$ python -q
>>> import numpy as np
>>> import numpy.linalg as la
>>> np.set_printoptions(precision=3, suppress=True, linewidth=100, sign=" ")
>>> def tidy(a):
...     return np.round(a, 3) + 0
... 
>>> M2 = np.array([[0], [0], [2], [1], [1]])
>>> C = np.array([[-2, -1, 3, -2]])
>>> A = M2 @ C
>>> A
array([[ 0,  0,  0,  0],
       [ 0,  0,  0,  0],
       [-4, -2,  6, -4],
       [-2, -1,  3, -2],
       [-2, -1,  3, -2]])
>>> theta = np.radians(60)
>>> r_ = np.eye(4)
>>> r_[2, 2] = r_[3, 3] = np.cos(theta)
>>> r_[2, 3], r_[3, 2] = -np.sin(theta), np.sin(theta)
>>> tidy(r_)
array([[ 1.   ,  0.   ,  0.   ,  0.   ],
       [ 0.   ,  1.   ,  0.   ,  0.   ],
       [ 0.   ,  0.   ,  0.5  , -0.866],
       [ 0.   ,  0.   ,  0.866,  0.5  ]])
>>> M2 = A @ r_.T
>>> np.allclose(A @ A.T, M2 @ M2.T)
True
>>> tidy(M2)
array([[ 0.   ,  0.   ,  0.   ,  0.   ],
       [ 0.   ,  0.   ,  0.   ,  0.   ],
       [-4.   , -2.   ,  6.464,  3.196],
       [-2.   , -1.   ,  3.232,  1.598],
       [-2.   , -1.   ,  3.232,  1.598]])
>>> la.matrix_rank(A, rtol=0.1)
np.int64(1)
>>> [round(float(x), 3) for x in la.svd(A, compute_uv=False)[:3]]
[10.392, 0.0, 0.0]
>>> np.argsort(-la.norm(A, axis=0).round(6), kind="stable")[:3]
array([ 2,  0,  3])
>>> tidy(A @ la.pinv(A) @ A)
array([[ 0.,  0.,  0.,  0.],
       [ 0.,  0.,  0.,  0.],
       [-4., -2.,  6., -4.],
       [-2., -1.,  3., -2.],
       [-2., -1.,  3., -2.]])
>>> la.lstsq(A[:-1].T, A[-1])[2]
np.int32(1)
>>> tidy(np.trace(la.pinv(A) @ A))
np.float64(1.0)
>>> np.unique(A.round(6), axis=0).shape
(3, 4)
>>> m1 = np.array([[1, -1, 1, -1], [1, 0, 0, 0], [1, 1, 1, 1], [1, 2, 4, 8]])
>>> M2 = np.array([[0, -2], [2, 3], [3, 3], [-3, 1]])
>>> la.matrix_rank(m1 @ M2)
np.int64(2)
>>> vec = np.array([3, 0, 1, 0])
>>> target = m1 @ vec
>>> beta, lr = np.zeros(4), 1 / la.norm(m1, 2) ** 2
>>> for i in range(10):
...     beta -= lr * m1.T @ (m1 @ beta - target)
...     if i % 2 == 0: print(i, round(la.norm(m1 @ beta - target), 3))
... 
0 5.664
2 5.127
4 4.644
6 4.211
8 3.821
>>> tidy(beta)
array([ 0.996, -0.004,  0.884,  0.334])
>>> np.allclose(m1, m1.T)
False
>>> np.trace(m1)
np.int64(10)
>>> (m1 + m1.T) / 2
array([[ 1. ,  0. ,  1. ,  0. ],
       [ 0. ,  0. ,  0.5,  1. ],
       [ 1. ,  0.5,  1. ,  2.5],
       [ 0. ,  1. ,  2.5,  8. ]])
>>> tidy(np.sort(np.abs(la.eigvals(m1))))
array([ 0.849,  0.849,  2.   ,  8.327])
>>> u = np.array([-7, 2, 5, 9])
>>> M2 = m1 + np.outer(u, np.eye(4)[3])
>>> tidy(la.det(M2) / la.det(m1)), tidy(1 + la.solve(m1, u)[3])
(np.float64(2.167), np.float64(2.167))
>>> def softmax(z):
...     e = np.exp(z - z.max(axis=-1, keepdims=True))
...     return e / e.sum(axis=-1, keepdims=True)
... 
>>> softmax(m1[2])
array([ 0.25,  0.25,  0.25,  0.25])
>>> softmax(m1[2] + 2)
array([ 0.25,  0.25,  0.25,  0.25])
>>> scores = m1 @ m1.T / np.sqrt(4)
>>> softmax(scores).round(6).argmax(axis=1)
array([ 0,  0,  3,  3])
>>> tidy(softmax(scores + np.triu(np.full(scores.shape, -np.inf), 1)))
array([[ 1.   ,  0.   ,  0.   ,  0.   ],
       [ 0.5  ,  0.5  ,  0.   ,  0.   ],
       [ 0.1  ,  0.164,  0.736,  0.   ],
       [ 0.   ,  0.   ,  0.   ,  1.   ]])
>>> rng = np.random.default_rng(543)
>>> J = np.eye(8, dtype=int)[rng.permutation(8)] * np.array([2, 9, 9, 2, 6, 3, 4, 4])
>>> J
array([[ 0,  0,  0,  0,  0,  0,  4,  0],
       [ 0,  9,  0,  0,  0,  0,  0,  0],
       [ 0,  0,  0,  0,  6,  0,  0,  0],
       [ 2,  0,  0,  0,  0,  0,  0,  0],
       [ 0,  0,  0,  0,  0,  3,  0,  0],
       [ 0,  0,  0,  2,  0,  0,  0,  0],
       [ 0,  0,  0,  0,  0,  0,  0,  4],
       [ 0,  0,  9,  0,  0,  0,  0,  0]])
>>> M2 = J / la.norm(J, axis=1, keepdims=True)
>>> cov = M2 @ M2.T
>>> (np.abs(cov) > 0.9).astype(int)
array([[ 1,  0,  0,  0,  0,  0,  0,  0],
       [ 0,  1,  0,  0,  0,  0,  0,  0],
       [ 0,  0,  1,  0,  0,  0,  0,  0],
       [ 0,  0,  0,  1,  0,  0,  0,  0],
       [ 0,  0,  0,  0,  1,  0,  0,  0],
       [ 0,  0,  0,  0,  0,  1,  0,  0],
       [ 0,  0,  0,  0,  0,  0,  1,  0],
       [ 0,  0,  0,  0,  0,  0,  0,  1]])
>>> cov[3]
array([ 0.,  0.,  0.,  1.,  0.,  0.,  0.,  0.])
>>> M2 = m1 / la.norm(m1, axis=1, keepdims=True)
>>> cov = M2 @ M2.T
>>> tidy(cov)
array([[ 1.   ,  0.5  ,  0.   , -0.271],
       [ 0.5  ,  1.   ,  0.5  ,  0.108],
       [ 0.   ,  0.5  ,  1.   ,  0.813],
       [-0.271,  0.108,  0.813,  1.   ]])
>>> tidy(np.degrees(np.arccos(np.clip(cov[3, 1], -1, 1))))
np.float64(83.773)
>>> np.argwhere(np.triu(np.abs(cov) > 0.95, 1))
array([], shape=(0, 2), dtype=int64)
>>> (cov - 2 * np.eye(4)).round(6).argmax(axis=1)
array([ 1,  0,  3,  2])
>>> data = np.loadtxt("dump.csv", delimiter=",")
>>> data
array([[-3., -4., -1.,  5., -1., -5.,  0.,  0., -3.],
       [-4., -3., -4., -1.,  5., -1., -5.,  0.,  0.],
       [-1., -4., -3., -4., -1.,  5., -1., -5.,  0.],
       [ 5., -1., -4., -3., -4., -1.,  5., -1., -5.],
       [-1.,  5., -1., -4., -3., -4., -1.,  5., -1.],
       [-5., -1.,  5., -1., -4., -3., -4., -1.,  5.],
       [ 0., -5., -1.,  5., -1., -4., -3., -4., -1.],
       [ 0.,  0., -5., -1.,  5., -1., -4., -3., -4.],
       [-3.,  0.,  0., -5., -1.,  5., -1., -4., -3.]])
>>> vals, V = la.eigh(data)
>>> np.abs(V[:, -1]).round(6).argmax()
np.int64(3)
>>> tidy(V.T @ V)
array([[ 1.,  0.,  0.,  0.,  0.,  0.,  0.,  0.,  0.],
       [ 0.,  1.,  0.,  0.,  0.,  0.,  0.,  0.,  0.],
       [ 0.,  0.,  1.,  0.,  0.,  0.,  0.,  0.,  0.],
       [ 0.,  0.,  0.,  1.,  0.,  0.,  0.,  0.,  0.],
       [ 0.,  0.,  0.,  0.,  1.,  0.,  0.,  0.,  0.],
       [ 0.,  0.,  0.,  0.,  0.,  1.,  0.,  0.,  0.],
       [ 0.,  0.,  0.,  0.,  0.,  0.,  1.,  0.,  0.],
       [ 0.,  0.,  0.,  0.,  0.,  0.,  0.,  1.,  0.],
       [ 0.,  0.,  0.,  0.,  0.,  0.,  0.,  0.,  1.]])
>>> vals.sum(), np.trace(data)
(np.float64(-27.0), np.float64(-27.0))
>>> tidy(V.T @ data @ V)
array([[-15.19 ,   0.   ,   0.   ,   0.   ,   0.   ,   0.   ,   0.   ,   0.   ,   0.   ],
       [  0.   , -14.971,   0.   ,   0.   ,   0.   ,   0.   ,   0.   ,   0.   ,   0.   ],
       [  0.   ,   0.   ,  -9.429,   0.   ,   0.   ,   0.   ,   0.   ,   0.   ,   0.   ],
       [  0.   ,   0.   ,   0.   ,  -4.741,   0.   ,   0.   ,   0.   ,   0.   ,   0.   ],
       [  0.   ,   0.   ,   0.   ,   0.   ,  -4.46 ,   0.   ,   0.   ,   0.   ,   0.   ],
       [  0.   ,   0.   ,   0.   ,   0.   ,   0.   ,  -1.567,   0.   ,   0.   ,   0.   ],
       [  0.   ,   0.   ,   0.   ,   0.   ,   0.   ,   0.   ,  -0.631,   0.   ,   0.   ],
       [  0.   ,   0.   ,   0.   ,   0.   ,   0.   ,   0.   ,   0.   ,  10.928,   0.   ],
       [  0.   ,   0.   ,   0.   ,   0.   ,   0.   ,   0.   ,   0.   ,   0.   ,  13.061]])
>>> tidy(vals)
array([-15.19 , -14.971,  -9.429,  -4.741,  -4.46 ,  -1.567,  -0.631,  10.928,  13.061])
>>> tidy(la.svd(data, compute_uv=False))
array([ 15.19 ,  14.971,  13.061,  10.928,   9.429,   4.741,   4.46 ,   1.567,   0.631])
>>> tidy(np.abs(V[:, -1]))
array([ 0.416,  0.123,  0.312,  0.463,  0.   ,  0.463,  0.312,  0.123,  0.416])
>>> tidy(V @ np.diag(vals) @ V.T)
array([[-3., -4., -1.,  5., -1., -5.,  0.,  0., -3.],
       [-4., -3., -4., -1.,  5., -1., -5.,  0.,  0.],
       [-1., -4., -3., -4., -1.,  5., -1., -5.,  0.],
       [ 5., -1., -4., -3., -4., -1.,  5., -1., -5.],
       [-1.,  5., -1., -4., -3., -4., -1.,  5., -1.],
       [-5., -1.,  5., -1., -4., -3., -4., -1.,  5.],
       [ 0., -5., -1.,  5., -1., -4., -3., -4., -1.],
       [ 0.,  0., -5., -1.,  5., -1., -4., -3., -4.],
       [-3.,  0.,  0., -5., -1.,  5., -1., -4., -3.]])
>>> np.unique(vals.round(6) + 0, return_counts=True)[1]
array([ 1,  1,  1,  1,  1,  1,  1,  1,  1])
>>> u = np.array([-2, 1, -3, -9, 1, -8, 1, -9, -7])
>>> M2 = data + np.outer(u, np.eye(9)[2])
>>> la.matrix_rank(la.inv(M2) - la.inv(data), tol=1e-8)
np.int64(1)
>>> la.matrix_rank(M2 - data)
np.int64(1)
>>> tidy(la.det(M2) / la.det(data)), tidy(1 + la.solve(data, u)[2])
(np.float64(1.295), np.float64(1.295))
>>> M = np.load("w.npy")
>>> M
array([[ 1,  2, -2],
       [-1,  1,  0],
       [-3,  6, -2]])
>>> u, v = M[0], M[2]
>>> u @ u
np.int64(9)
>>> u @ v
np.int64(13)
>>> pr = (u @ v) / (u @ u) * u
>>> tidy(pr)
array([ 1.444,  2.889, -2.889])
>>> la.matrix_rank(np.outer(u, v))
np.int64(1)
>>> M2 = M / np.sqrt((M ** 2).mean(axis=1, keepdims=True))
>>> tidy(M2[1])
array([-1.225,  1.225,  0.   ])
>>> la.matrix_rank(M - M.mean(axis=1, keepdims=True))
np.int64(2)
>>> np.abs(np.diag(la.qr(M)[1])) > 1e-9
array([ True,  True, False])
>>> tidy(np.trace(la.pinv(M) @ M))
np.float64(2.0)
>>> W0 = np.load("block16.npy")
>>> W0
array([[ 0,  0,  0,  0,  0,  0,  0],
       [ 0,  5,  0,  0,  0,  0,  0],
       [ 0,  0,  1,  0,  0,  0,  0],
       [ 0,  0,  0,  5,  0,  0,  0],
       [ 0,  0,  0,  0,  0,  0,  0],
       [ 0,  0,  0,  0,  0,  0,  0],
       [ 0,  0,  0,  0,  0,  0,  5]])
>>> tidy(np.trace(la.pinv(W0) @ W0))
np.float64(4.0)
>>> tidy(W0 @ la.pinv(W0) @ W0)
array([[ 0.,  0.,  0.,  0.,  0.,  0.,  0.],
       [ 0.,  5.,  0.,  0.,  0.,  0.,  0.],
       [ 0.,  0.,  1.,  0.,  0.,  0.,  0.],
       [ 0.,  0.,  0.,  5.,  0.,  0.,  0.],
       [ 0.,  0.,  0.,  0.,  0.,  0.,  0.],
       [ 0.,  0.,  0.,  0.,  0.,  0.,  0.],
       [ 0.,  0.,  0.,  0.,  0.,  0.,  5.]])
>>> np.abs(np.diag(la.qr(W0)[1])) > 1e-9
array([False,  True,  True,  True, False, False,  True])
